$ ipython --no-banner

In [1]: import numpy as np

In [2]: np.set_printoptions(suppress=True, linewidth=140)

In [3]: K = np.loadtxt("a.csv", delimiter=",")

In [4]: K
Out[4]: 
array([[ 1., -2., -2.],
       [-2.,  5.,  3.],
       [-2.,  3.,  5.]])

In [5]: # looks like rank 2

In [6]: w, evecs = np.linalg.eigh(K)

In [7]: print(np.unique(w.round(6) + 0, return_counts=True)[1])
[1 1 1]

In [8]: print(np.round(np.linalg.eigvalsh(K @ K), 1) + 0)
[ 0.  4. 81.]

In [9]: T = np.stack([K, -2 * K, K[::-1]])

In [10]: np.linalg.matrix_rank(T)
Out[10]: array([2, 2, 2])

In [11]: np.linalg.matrix_rank(T.reshape(3, -1))
Out[11]: np.int64(2)

In [12]: T.sum(axis=0)
Out[12]: 
array([[-3.,  5.,  7.],
       [ 0.,  0.,  0.],
       [ 3., -5., -7.]])

In [13]: (T @ K.T).shape
Out[13]: (3, 3, 3)

In [14]: print(np.argsort(-np.linalg.norm(K, axis=0).round(6), kind="stable")[:3])
[1 2 0]

In [15]: round(float(np.linalg.norm(K, 2) / np.linalg.norm(K)), 1)
Out[15]: 1.0

In [16]: print(np.linalg.matrix_rank(K, rtol=0.1))
2

In [17]: Uu, sigma, VT = np.linalg.svd(K)

In [18]: evecs = VT[:(sigma > 1e-8).sum()]

In [19]: rng = np.random.default_rng(56123)

In [20]: x0 = K[1] + 5 * K[2] + rng.integers(2) * np.eye(3)[2]

In [21]: x0
Out[21]: array([-12.,  20.,  29.])

In [22]: np.allclose(evecs.T @ evecs @ x0, x0)
Out[22]: False

In [23]: np.round(evecs.T @ evecs, 1)
Out[23]: 
array([[ 0.1, -0.2, -0.2],
       [-0.2,  0.9, -0.1],
       [-0.2, -0.1,  0.9]])

In [24]: M = np.loadtxt("test3.csv", delimiter=",")

In [25]: M
Out[25]: 
array([[0.9, 0.3],
       [0.3, 0.1]])

In [26]: # symmetric

In [27]: np.round(np.trace(np.linalg.pinv(M) @ M), 1)
Out[27]: np.float64(1.0)

In [28]: np.abs(np.diag(np.linalg.qr(M)[1])) > 1e-9
Out[28]: array([ True, False])

In [29]: Uu, sigma, VT = np.linalg.svd(M)

In [30]: evecs = VT[:(sigma > 1e-8).sum()]

In [31]: x0 = M[1] + 4 * M[0] + rng.integers(2) * np.eye(2)[0]

In [32]: print(x0)
[3.9 1.3]

In [33]: np.linalg.matrix_rank(np.vstack([M, x0]))
Out[33]: np.int64(1)

In [34]: np.allclose(evecs.T @ evecs @ x0, x0)
Out[34]: True

In [35]: print(round(float(np.linalg.norm(x0 - evecs.T @ evecs @ x0)), 1))
0.0

In [36]: np.round(np.diag(evecs.T @ evecs), 1)
Out[36]: array([0.9, 0.1])

In [37]: mat = np.load("x.npy")

In [38]: mat
Out[38]: 
array([[-2,  3,  0,  0],
       [ 0,  3,  0,  0],
       [ 0,  0, -2,  3],
       [ 0,  0,  0,  3]])

In [39]: # triangular

In [40]: w, evecs = np.linalg.eig(mat)

In [41]: np.prod(w)
Out[41]: np.float64(36.0)

In [42]: np.round(np.sort(np.linalg.eigvals(np.linalg.inv(mat))), 1)
Out[42]: array([-0.5, -0.5,  0.3,  0.3])

In [43]: np.round(np.sort(np.linalg.eigvals(mat @ mat)), 1)
Out[43]: array([4., 4., 9., 9.])

In [44]: w
Out[44]: array([-2.,  3., -2.,  3.])

In [45]: np.round(np.linalg.norm(mat[1] - mat[3]), 1)
Out[45]: np.float64(4.2)

In [46]: mat[1] @ mat[3]
Out[46]: np.int64(0)

In [47]: print(round(float(np.linalg.norm(mat) ** 2 / np.linalg.norm(mat, 2) ** 2), 1))
2.2

In [48]: np.round(np.linalg.norm(mat[1], 1), 1), round(np.linalg.norm(mat[1], np.inf), 1)
Out[48]: (np.float64(3.0), np.float64(3.0))

In [49]: np.linalg.norm(mat, axis=1).argmax()
Out[49]: np.int64(0)
